In [1]: import numpy as np

In [2]: np.set_printoptions(suppress=True, linewidth=160)

In [3]: rnd = lambda a: np.round(a, 2) + 0

In [4]: E = np.loadtxt("w.csv", delimiter=",")

In [5]: print(rnd(E))
[[0.5  0.25 0.   0.25]
 [0.33 0.33 0.   0.33]
 [0.   0.33 0.33 0.33]
 [0.33 0.33 0.   0.33]]

In [6]: print(np.argsort(-np.linalg.norm(E, axis=0).round(6), kind="stable")[:3])
[0 1 3]

In [7]: proj = np.triu(np.array([[-1, 2, 2, 0], [-3, 2, 3, -1], [3, 0, -3, 2], [2, 3, 3, 2]]), 1) + np.eye(4)

In [8]: Y = proj @ E @ np.linalg.inv(proj)

In [9]: print(rnd(np.poly(Y)))
[ 1.   -1.5   0.56 -0.06  0.  ]

In [10]: print(np.trace(Y), rnd(np.trace(E)))
1.5 1.5

In [11]: print(rnd(np.linalg.det(Y)))
0.0

In [12]: print(rnd(Y))
[[ 1.17 -0.75  0.58 -0.33]
 [ 0.    1.   -2.    6.  ]
 [ 0.67 -0.33  0.    0.67]
 [ 0.33 -0.33  0.33 -0.67]]

In [13]: W0 = np.loadtxt("arr.csv", delimiter=",")

In [14]: print(W0)
[[-1. -2. -1.  1.]
 [ 7.  6.  3. -2.]
 [-8. -4. -2.  1.]
 [ 0.  0.  0.  1.]]

In [15]: rk = np.linalg.matrix_rank(W0)

In [16]: print(rk)
3

In [17]: N = np.linalg.svd(W0)[2][rk:].T

In [18]: print([int(np.linalg.matrix_rank(np.delete(W0, i, axis=0))) for i in range(4)])
[3, 3, 3, 3]

In [19]: print(np.allclose(W0 @ N, 0))
True

In [20]: print([int(np.linalg.matrix_rank(W0[:, :j + 1])) for j in range(4)])
[1, 2, 2, 3]

In [21]: print(np.linalg.matrix_rank(W0.T @ W0), np.linalg.matrix_rank(W0 @ W0.T))
3 3

In [22]: print(N.shape)
(4, 1)

In [23]: print(np.trace(W0))
4.0

In [24]: print((W0 + W0.T) / 2)
[[-1.   2.5 -4.5  0.5]
 [ 2.5  6.  -0.5 -1. ]
 [-4.5 -0.5 -2.   0.5]
 [ 0.5 -1.   0.5  1. ]]

In [25]: print(np.allclose(W0, W0.T))
False

In [26]: print(rnd(np.linalg.matrix_power(W0, 2)))
[[-5. -6. -3.  3.]
 [11. 10.  5. -4.]
 [-4.  0.  0. -1.]
 [ 0.  0.  0.  1.]]

In [27]: print((W0 - W0.T) / 2)
[[ 0.  -4.5  3.5  0.5]
 [ 4.5  0.   3.5 -1. ]
 [-3.5 -3.5  0.   0.5]
 [-0.5  1.  -0.5  0. ]]

In [28]: print(W0 @ W0)
[[-5. -6. -3.  3.]
 [11. 10.  5. -4.]
 [-4.  0.  0. -1.]
 [ 0.  0.  0.  1.]]

In [29]: proj = np.triu(np.array([[-2, 9, 8, -7], [3, 2, -5, -5], [-7, -9, 2, 0], [-9, -6, -6, 8]]), 1) + np.eye(4)

In [30]: Y = proj @ W0 @ np.linalg.inv(proj)

In [31]: print(rnd(np.linalg.det(Y)))
0.0

In [32]: print(proj @ W0 - W0 @ proj)
[[ -1.  31.   9. -34.]
 [ 40. -43. -16.  69.]
 [  0.  72.  44. -76.]
 [  0.   0.   0.   0.]]

In [33]: left, sv, Vh = np.linalg.svd(W0)

In [34]: vecs = Vh[:(sv > 1e-8).sum()]

In [35]: rng = np.random.default_rng(381486)

In [36]: vec = W0[2] + -3 * W0[0] + rng.integers(2) * np.eye(4)[0]

In [37]: print(vec)
[-5.  2.  1. -2.]

In [38]: print(np.allclose(vecs.T @ vecs @ vec, vec))
True

In [39]: print(rnd(np.linalg.norm(vec - vecs.T @ vecs @ vec)))
0.0

In [40]: mat = np.load("layer2.npy")

In [41]: print(mat)
[[ 5  6  7]
 [ 8  9 10]
 [11 12 13]
 [14 15 16]]

In [42]: print(np.abs(np.diag(np.linalg.qr(mat)[1])) > 1e-9)
[ True  True False]

In [43]: print(rnd(mat @ np.linalg.pinv(mat) @ mat))
[[ 5.  6.  7.]
 [ 8.  9. 10.]
 [11. 12. 13.]
 [14. 15. 16.]]

In [44]: rk = np.linalg.matrix_rank(mat)

In [45]: print(rk)
2

In [46]: N = np.linalg.svd(mat)[2][rk:].T

In [47]: print(rnd(N[:, 0] / N[np.abs(N[:, 0]).round(6).argmax(), 0]))
[-0.5  1.  -0.5]

In [48]: print([int(np.linalg.matrix_rank(mat[:i])) for i in range(1, len(mat) + 1)])
[1, 2, 2, 2]

In [49]: print([int(np.linalg.matrix_rank(mat[:, :j + 1])) for j in range(3)])
[1, 2, 2]

In [50]: print(N.shape)
(3, 1)

In [51]: print([int(np.linalg.matrix_rank(np.delete(mat, i, axis=0))) for i in range(4)])
[2, 2, 2, 2]

In [52]: print(np.linalg.matrix_rank(mat.T @ mat), np.linalg.matrix_rank(mat @ mat.T))
2 2

In [53]: X = np.load("test19.npy")

In [54]: print(X)
[[2. 0. 0. 0.]
 [0. 4. 8. 1.]
 [0. 2. 6. 3.]
 [0. 9. 6. 9.]]

In [55]: left, sv, Vh = np.linalg.svd(mat)

In [56]: vecs = Vh[:(sv > 1e-8).sum()]

In [57]: vec = mat[0] + 4 * mat[2] + rng.integers(2) * np.eye(3)[0]

In [58]: print(vec)
[49. 54. 59.]

In [59]: print(rnd(np.linalg.norm(vec - vecs.T @ vecs @ vec)))
0.0

In [60]: print(np.linalg.matrix_rank(np.vstack([mat, vec])))
2

In [61]: print(np.allclose(vecs.T @ vecs @ vec, vec))
True

In [62]: print(rnd(vecs.T @ vecs))
[[ 0.83  0.33 -0.17]
 [ 0.33  0.33  0.33]
 [-0.17  0.33  0.83]]
